In [1]: import numpy as np

In [2]: np.set_printoptions(precision=2, suppress=True, linewidth=120)

In [3]: A = np.loadtxt("m.csv", delimiter=",")

In [4]: print(A)
[[-4.  0.  0.  0.  0.  0.  0.]
 [-3. -3.  0.  0.  0.  0.  0.]
 [ 2.  3.  5.  0.  0.  0.  0.]
 [-1.  4.  1.  2.  0.  0.  0.]
 [ 3. -3.  4. -4. -3.  0.  0.]
 [-2. -5. -5.  2.  1.  3.  0.]
 [-4. -3.  2.  5.  4.  2.  0.]]

In [5]: U, sigma, Vt = np.linalg.svd(A)

In [6]: evecs = Vt[:(sigma > 1e-8).sum()]

In [7]: rng = np.random.default_rng(18)

In [8]: x = A[2] + -3 * A[4] + rng.integers(2) * np.eye(7)[3]

In [9]: print(x)
[-7. 12. -7. 13.  9.  0.  0.]

In [10]: print(round(float(np.linalg.norm(x - evecs.T @ evecs @ x)), 2))
0.0

In [11]: print(np.allclose(evecs.T @ evecs @ x, x))
True

In [12]: print(np.round(evecs.T @ evecs, 2) + 0)
[[1. 0. 0. 0. 0. 0. 0.]
 [0. 1. 0. 0. 0. 0. 0.]
 [0. 0. 1. 0. 0. 0. 0.]
 [0. 0. 0. 1. 0. 0. 0.]
 [0. 0. 0. 0. 1. 0. 0.]
 [0. 0. 0. 0. 0. 1. 0.]
 [0. 0. 0. 0. 0. 0. 0.]]

In [13]: lab = rng.integers(0, 2, 8)

In [14]: data = (lab[:, None] == lab) * -2 + np.eye(8)

In [15]: print(data)
[[-1. -2.  0.  0. -2. -2. -2.  0.]
 [-2. -1.  0.  0. -2. -2. -2.  0.]
 [ 0.  0. -1. -2.  0.  0.  0. -2.]
 [ 0.  0. -2. -1.  0.  0.  0. -2.]
 [-2. -2.  0.  0. -1. -2. -2.  0.]
 [-2. -2.  0.  0. -2. -1. -2.  0.]
 [-2. -2.  0.  0. -2. -2. -1.  0.]
 [ 0.  0. -2. -2.  0.  0.  0. -1.]]

In [16]: U, sigma, Vt = np.linalg.svd(data, full_matrices=False)

In [17]: print(np.cumsum(sigma ** 2) / np.sum(sigma ** 2))
[0.72 0.95 0.96 0.96 0.97 0.98 0.99 1.  ]

In [18]: print(np.round(Vt @ Vt.T, 2) + 0)
[[1. 0. 0. 0. 0. 0. 0. 0.]
 [0. 1. 0. 0. 0. 0. 0. 0.]
 [0. 0. 1. 0. 0. 0. 0. 0.]
 [0. 0. 0. 1. 0. 0. 0. 0.]
 [0. 0. 0. 0. 1. 0. 0. 0.]
 [0. 0. 0. 0. 0. 1. 0. 0.]
 [0. 0. 0. 0. 0. 0. 1. 0.]
 [0. 0. 0. 0. 0. 0. 0. 1.]]

In [19]: print(np.round(np.sqrt((sigma ** 2).sum()), 2), round(float(np.linalg.norm(data)), 2))
10.58 10.58

In [20]: print(np.round(U.T @ data @ Vt.T, 2) + 0)
[[9. 0. 0. 0. 0. 0. 0. 0.]
 [0. 5. 0. 0. 0. 0. 0. 0.]
 [0. 0. 1. 0. 0. 0. 0. 0.]
 [0. 0. 0. 1. 0. 0. 0. 0.]
 [0. 0. 0. 0. 1. 0. 0. 0.]
 [0. 0. 0. 0. 0. 1. 0. 0.]
 [0. 0. 0. 0. 0. 0. 1. 0.]
 [0. 0. 0. 0. 0. 0. 0. 1.]]

In [21]: print(np.abs(Vt[0]))
[0.45 0.45 0.   0.   0.45 0.45 0.45 0.  ]

In [22]: print((sigma > 1e-8).sum())
8

In [23]: print(sigma)
[9. 5. 1. 1. 1. 1. 1. 1.]

In [24]: print(np.abs(U[:, 0]).round(6).argmax())
0

In [25]: print(np.round(U.T @ U, 2) + 0)
[[1. 0. 0. 0. 0. 0. 0. 0.]
 [0. 1. 0. 0. 0. 0. 0. 0.]
 [0. 0. 1. 0. 0. 0. 0. 0.]
 [0. 0. 0. 1. 0. 0. 0. 0.]
 [0. 0. 0. 0. 1. 0. 0. 0.]
 [0. 0. 0. 0. 0. 1. 0. 0.]
 [0. 0. 0. 0. 0. 0. 1. 0.]
 [0. 0. 0. 0. 0. 0. 0. 1.]]

In [26]: print(U.shape, sigma.shape, Vt.shape)
(8, 8) (8,) (8, 8)

In [27]: W0 = np.load("a.npy")

In [28]: print(W0)
[[0. 1. 1. 1. 1. 1. 1.]
 [1. 0. 1. 1. 1. 1. 1.]
 [1. 1. 0. 1. 1. 1. 1.]
 [1. 1. 1. 0. 1. 1. 1.]
 [1. 1. 1. 1. 0. 1. 1.]
 [1. 1. 1. 1. 1. 0. 1.]
 [1. 1. 1. 1. 1. 1. 0.]]

In [29]: print(round(float(np.linalg.eigvalsh(W0).min()), 2))
-1.0

In [30]: try:
    ...:     np.linalg.cholesky(W0)
    ...: except np.linalg.LinAlgError as e:
    ...:     print("failed:", e)
    ...: 
failed: Matrix is not positive definite
